% python3 -q
>>> import numpy as np
>>> import numpy.linalg as la
>>> np.set_printoptions(precision=2, suppress=True, linewidth=100)
>>> J = np.array([[-6, 2, 7, 6], [5, -3, -9, 6], [3, 7, 6, -7], [5, 8, 0, 16]])
>>> q, V = la.qr(J[:, :2])[0], la.qr(J[:, 2:])[0]
>>> sig = la.svd(q.T @ V, compute_uv=False)
>>> (sig > 0.9).sum()
np.int64(1)
>>> sig
array([1.  , 0.37])
>>> x0 = np.array([3, 1, 4, 5])
>>> a = np.maximum(J @ x0, 0)
>>> np.flatnonzero(a > 1e-9)
array([0, 1, 2, 3])
>>> K = np.load("layer13.npy")
>>> K
array([[-1.51,  0.48, -2.66,  2.15, -1.42],
       [ 0.48,  0.08, -1.05,  4.66, -1.21],
       [-2.66, -1.05, -3.54,  3.53,  0.91],
       [ 2.15,  4.66,  3.53,  2.71,  0.92],
       [-1.42, -1.21,  0.91,  0.92,  6.26]])
>>> evals, V = la.eigh(K)
>>> x0 = np.array([1, 1, 2, 0, 0])
>>> round(float(np.abs(K).sum(axis=1).max()), 2), np.round(np.abs(evals).max(), 2)
(13.96, np.float64(8.0))
>>> A = np.array([[0, 2], [0, 2]])
>>> Uu, sig, vt = la.svd(A)
>>> V = vt[:(sig > 1e-8).sum()]
>>> rng = np.random.default_rng(47)
>>> x0 = A[0] + 4 * A[1] + rng.integers(2) * np.eye(2)[0]
>>> x0
array([ 0., 10.])
>>> V.T @ V
array([[0., 0.],
       [0., 1.]])
>>> print(la.matrix_rank(np.vstack([A, x0])))
1
>>> np.diag(V.T @ V)
array([0., 1.])
>>> hat = np.triu(np.array([[0, -3], [1, 1]]), 1) + np.eye(2)
>>> B = hat @ A @ la.inv(hat)
>>> print(np.poly(B))
[ 1. -2.  0.]
>>> np.trace(B), np.trace(A)
(np.float64(2.0), np.int64(2))
>>> np.round(la.det(B), 2)
np.float64(0.0)
>>> B
array([[ 0., -4.],
       [ 0.,  2.]])
>>> x0 = np.array([3, 2])
>>> A * x0
array([[0, 4],
       [0, 4]])
>>> np.einsum("ij,j->i", A, x0)
array([4, 4])
>>> A @ np.eye(2)[1]
array([2., 2.])
>>> X = np.load("block5.npy")
>>> X
array([[ 2.1,  0.2, -0.3],
       [ 3. ,  0.6, -0.5],
       [ 1.2,  1.4,  0.8],
       [ 0.9, -0.1,  0.4]])
>>> w1 = np.array([[8, 1, 5], [8, 9, 8], [6, 8, 3]])
>>> coef = np.array([3, 2, 4])
>>> H = np.maximum(X @ w1 + coef, 0)
>>> (H > 0).mean(axis=0)
array([1., 1., 1.])
>>> H
array([[19.6,  3.5, 15.2],
       [28.8,  6.4, 22.3],
       [28.6, 22.2, 23.6],
       [11.8,  5.2,  8.9]])
>>> W2 = np.array([[2, -1], [2, -1], [-1, -2]])
>>> w1 @ W2
array([[ 13, -19],
       [ 26, -33],
       [ 25, -20]])
>>> G = X.T @ X
>>> np.trace(G), round((X ** 2).sum(), 2)
(np.float64(19.17), np.float64(19.17))
>>> G
array([[15.66,  3.81, -0.81],
       [ 3.81,  2.37,  0.72],
       [-0.81,  0.72,  1.14]])
>>> np.diag(G)
array([15.66,  2.37,  1.14])
>>> data = np.load("dump.npy")
>>> data
array([[ -4.34,   0.58,  -5.42,  -3.02],
       [  7.27,  -1.04,   9.29,   5.28],
       [ -3.3 ,   0.41,  -4.21,  -2.31],
       [-11.45,   1.57, -14.69,  -8.08],
       [  4.  ,  -0.47,   5.24,   2.89],
       [-16.59,   2.4 , -21.35, -11.83],
       [  6.52,  -1.01,   8.22,   4.62],
       [  6.05,  -0.84,   7.81,   4.48],
       [  6.76,  -0.98,   8.67,   4.84],
       [  4.76,  -0.68,   6.21,   3.39],
       [  5.86,  -0.78,   7.51,   4.11],
       [-10.42,   1.53, -13.22,  -7.36],
       [ -1.53,   0.19,  -1.9 ,  -1.19],
       [ -5.8 ,   0.9 ,  -7.38,  -4.11],
       [-11.54,   1.67, -14.93,  -8.19]])
>>> Xs = (data - data.mean(axis=0)) / data.std(axis=0)
>>> Xs.std(axis=0)
array([1., 1., 1., 1.])
>>> coef = la.lstsq(np.delete(Xs, 2, axis=1), Xs[:, 2])[0]
>>> coef
array([0.91, 0.05, 0.14])
>>> W2 = data[[5, 11]].astype(float)
>>> for _ in range(7):
...     idx = la.norm(data[:, None] - W2, axis=-1).argmin(axis=1)
...     W2 = np.array([data[idx == j].mean(axis=0) for j in range(2)])
... 
>>> print(idx)
[0 1 0 0 1 0 1 1 1 1 1 0 1 0 0]
>>> W2
array([[ -9.06,   1.29, -11.6 ,  -6.41],
       [  4.96,  -0.7 ,   6.38,   3.55]])
>>> print(np.abs(W2[1] - W2[0]).argmax())
2
>>> M = np.load("x.npy")
>>> M
array([[ 1,  2,  7, 14],
       [ 1,  1,  7,  7],
       [ 0,  0,  1,  2],
       [ 0,  0,  1,  1]])
>>> idx = rng.permutation(4)
>>> idx
array([0, 2, 1, 3])
>>> B = M[idx][:, idx]
>>> np.trace(B)
np.int64(4)
>>> np.allclose(B, M)
False
>>> print(np.round(la.det(B), 2), round(float(la.det(M[idx])), 2))
1.0 -1.0
>>> np.diag(B)
array([1, 1, 1, 1])
>>> print(np.trace(M))
4
>>> print(round(np.abs(la.eigvals(M)).max(), 2))
2.41
>>> print(la.matrix_power(M, 2))
[[ 3  4 42 56]
 [ 2  3 28 42]
 [ 0  0  3  4]
 [ 0  0  2  3]]
>>> (M + M.T) / 2
array([[1. , 1.5, 3.5, 7. ],
       [1.5, 1. , 3.5, 3.5],
       [3.5, 3.5, 1. , 1.5],
       [7. , 3.5, 1.5, 1. ]])
>>> print(M @ M)
[[ 3  4 42 56]
 [ 2  3 28 42]
 [ 0  0  3  4]
 [ 0  0  2  3]]
>>> (M - M.T) / 2
array([[ 0. ,  0.5,  3.5,  7. ],
       [-0.5,  0. ,  3.5,  3.5],
       [-3.5, -3.5,  0. ,  0.5],
       [-7. , -3.5, -0.5,  0. ]])
>>> x0 = np.array([0, 1, 0, 2])
>>> a = np.maximum(M @ x0, 0)
>>> M * (a > 1e-9)[:, None]
array([[ 1,  2,  7, 14],
       [ 1,  1,  7,  7],
       [ 0,  0,  1,  2],
       [ 0,  0,  1,  1]])
>>> print(np.tanh(M @ x0))
[1.   1.   1.   0.96]
>>> print(M.T @ a)
[ 45  75 321 535]
>>> m1, _ = la.qr(np.array([[0.7, -0.8, -1.0], [0.1, -1.1, 1.0], [-0.6, -0.8, -1.2]]))
>>> m1
array([[-0.75, -0.41,  0.51],
       [-0.11, -0.69, -0.72],
       [ 0.65, -0.6 ,  0.48]])
>>> u = np.array([-3, 3, 2])
>>> B = m1 + np.outer(u, np.eye(3)[2])
>>> la.matrix_rank(la.inv(B) - la.inv(m1), tol=1e-8)
np.int64(1)
>>> la.matrix_rank(B - m1)
np.int64(1)
>>> np.round(m1 @ m1.T, 2) + 0
array([[1., 0., 0.],
       [0., 1., 0.],
       [0., 0., 1.]])
>>> np.round(m1[:, 1] @ m1[:, 0], 2)
np.float64(-0.0)
>>> x0 = np.array([-1, 1, -1])
>>> target = m1 @ x0
>>> print(target)
[-0.17  0.14 -1.72]
>>> np.round(la.solve(m1.T, m1[2]), 2) + 0
array([0., 0., 1.])
>>> x0 = np.array([-2, 1, -1])
>>> np.abs(la.eigvals(m1))
array([1., 1., 1.])
>>> print(round(float(la.det(m1)), 2))
1.0
>>> np.sort(np.abs(np.degrees(np.angle(la.eigvals(m1)))))
array([  0.  , 169.77, 169.77])
>>> m1.T @ (m1 @ x0)
array([-2.,  1., -1.])
>>> la.inv(m1)
array([[-0.75, -0.11,  0.65],
       [-0.41, -0.69, -0.6 ],
       [ 0.51, -0.72,  0.48]])
>>> hat = np.triu(np.array([[-8, 4, 6], [0, 3, -3], [0, 5, 6]]), 1) + np.eye(3)
>>> B = hat @ m1 @ la.inv(hat)
>>> round(float(np.trace(B)), 2), np.round(np.trace(m1), 2)
(-0.97, np.float64(-0.97))
>>> feats = np.load("arr.npy")
>>> print(feats)
[[ 0.    0.26 -0.14 -0.02]
 [ 0.   -1.43  0.77  0.11]
 [ 0.    1.04 -0.56 -0.08]
 [ 0.    1.43 -0.77 -0.11]
 [ 0.    1.69 -0.91 -0.13]]
>>> def softmax(z):
...     e = np.exp(z - z.max(axis=-1, keepdims=True))
...     return e / e.sum(axis=-1, keepdims=True)
... 
>>> softmax(feats).sum(axis=1)
array([1., 1., 1., 1., 1.])
>>> softmax(feats[4])
array([0.13, 0.7 , 0.05, 0.11])
>>> softmax(feats[4] + -1)
array([0.13, 0.7 , 0.05, 0.11])
>>> scores = feats @ feats.T / np.sqrt(4)
>>> softmax(scores)[4] @ feats
array([ 0.  ,  1.32, -0.71, -0.1 ])
>>> softmax(scores).round(6).argmax(axis=1)
array([4, 1, 4, 4, 4])
>>> la.matrix_rank(feats, rtol=0.1)
np.int64(1)
>>> [round(float(x), 2) for x in la.svd(feats, compute_uv=False)[:3]]
[3.24, 0.0, 0.0]
